$ python -q
>>> import numpy as np
>>> np.set_printoptions(precision=1, suppress=True, linewidth=100)
>>> rnd = lambda a: np.round(a, 1) + 0
>>> A = np.load("test11.npy")
>>> print(A)
[[-0.8 -0.9  0.7  0.7  1. ]
 [ 0.9  1.   0.5  1.   0.9]
 [ 1.   1.   0.1  1.   0.9]
 [ 0.9  0.9 -0.9 -1.  -1. ]
 [ 0.8  0.9  0.5  0.8  0.6]
 [ 0.4  0.5  0.1  0.1 -0.1]
 [-0.5 -0.7 -0.9 -1.  -1. ]
 [ 0.8  1.   0.2  1.   1. ]
 [-0.1  0.4  0.6  1.   1. ]
 [ 0.5  0.2  0.  -1.  -1. ]
 [ 0.9  1.  -0.9  0.9 -0.8]
 [ 0.  -0.1  0.  -0.9 -0.9]
 [-0.3 -0.4  0.8  0.9  1. ]
 [-0.5 -0.5 -0.2  1.   0.9]
 [ 0.6  0.9 -1.   0.3 -1. ]
 [-0.3  0.   0.5  1.   1. ]
 [-0.8 -0.9  0.7 -0.9  0.1]
 [-0.9 -1.  -0.7  0.   0.3]
 [-0.1 -0.3  0.4  0.   0.4]
 [-0.3 -0.4  0.8  0.9  1. ]
 [ 0.7  0.9  0.9  1.   1. ]
 [ 0.2  0.   1.   0.9  1. ]
 [ 0.3  0.7  0.5  1.   1. ]
 [ 0.8  0.9 -0.7  0.3 -0.8]
 [-0.9 -1.  -0.7 -0.7 -0.3]
 [ 0.8  1.   0.6  1.   1. ]
 [-0.8 -0.9 -0.1  1.   1. ]
 [-0.5 -0.9  0.2 -1.  -1. ]
 [ 0.7  0.9  0.2  0.6  0.3]
 [ 0.6  0.9  0.9  1.   1. ]
 [-1.  -1.   0.7 -1.   0.4]]
>>> x = np.array([9, 5, 3, 9, 0])
>>> rhs = A @ x
>>> print(rnd(np.linalg.solve(A.T @ A, A.T @ rhs)))
[9. 5. 3. 9. 0.]
>>> print(rnd(np.linalg.pinv(A) @ A))
[[1. 0. 0. 0. 0.]
 [0. 1. 0. 0. 0.]
 [0. 0. 1. 0. 0.]
 [0. 0. 0. 1. 0.]
 [0. 0. 0. 0. 1.]]
>>> rng = np.random.default_rng(7888)
>>> rhs = rhs + 0.1 * rng.normal(size=31)
>>> print(rnd(rhs))
[ -3.3  23.7  23.4   1.1  20.5   7.5 -19.6  21.8  12.1  -3.6  18.5  -8.7   5.8   1.6   9.6   7.7
 -17.8 -15.2  -1.1   5.7  22.5  13.   16.7  12.3 -21.5  23.1  -3.  -17.4  16.8  21.7 -20.9]
>>> b, *_ = np.linalg.lstsq(A, rhs)
>>> print(rnd(np.linalg.norm(rhs - A @ b)))
0.5
>>> print(rnd(A.T @ (rhs - A @ b)))
[0. 0. 0. 0. 0.]
>>> print([round(float(np.linalg.norm(np.linalg.solve(A.T @ A + lam * np.eye(5), A.T @ rhs))), 2) for lam in (0, 1, 10, 100)])
[14.0, 12.77, 10.39, 3.98]
>>> print(rnd(b))
[9.  5.  2.9 9.  0.1]
